>>> import numpy as np
>>> np.set_printoptions(precision=3, suppress=True, linewidth=200)
>>> X = np.array([[2, -4, 4, -2, 2], [3, 4, -1, 2, 4]])
>>> print(X)
[[ 2 -4  4 -2  2]
 [ 3  4 -1  2  4]]
>>> Y = X / np.linalg.norm(X, axis=1, keepdims=True)
>>> cov = Y @ Y.T
>>> print(np.argwhere(np.triu(np.abs(cov) > 0.95, 1)))
[]
>>> print(np.linalg.norm(Y, axis=1))
[1. 1.]
>>> print(cov)
[[ 1.    -0.222]
 [-0.222  1.   ]]
>>> m1 = np.loadtxt("data.csv", delimiter=",")
>>> print(m1)
[[ 0.03  -0.07  -0.168]
 [ 0.291 -0.604 -0.935]
 [-0.207  0.454  0.831]
 [ 0.446 -0.808 -0.991]
 [ 0.345 -0.686 -0.967]
 [-0.06   0.139  0.327]
 [ 0.06  -0.139 -0.327]
 [ 0.119 -0.273 -0.592]
 [ 0.446 -0.808 -0.991]
 [-0.397  0.753  0.983]
 [ 0.     0.     0.   ]
 [-0.03   0.07   0.168]
 [-0.264  0.558  0.91 ]
 [-0.03   0.07   0.168]
 [ 0.264 -0.558 -0.91 ]
 [ 0.149 -0.336 -0.691]
 [ 0.06  -0.139 -0.327]]
>>> Uu, sigma, Vh = np.linalg.svd(m1)
>>> print(sigma)
[3.604 0.347 0.021]
>>> print(np.argmax(sigma[:-1] / (sigma[1:] + 1e-6)) + 1)
2
>>> Y = Uu[:, :2] @ np.diag(sigma[:2]) @ Vh[:2]
>>> print(np.round(np.abs(m1 - Y).max(), 3))
0.006
>>> W2 = m1[[8, 1]].astype(float)
>>> for _ in range(6):
...     lab = np.linalg.norm(m1[:, None] - W2, axis=-1).argmin(axis=1)
...     W2 = np.array([m1[lab == j].mean(axis=0) for j in range(2)])
... 
>>> print(lab)
[1 0 1 0 0 1 1 0 0 1 1 1 1 1 0 0 1]
>>> print(W2)
[[ 0.294 -0.582 -0.868]
 [-0.084  0.17   0.257]]
>>> print(np.abs(W2[1] - W2[0]).argmax())
2
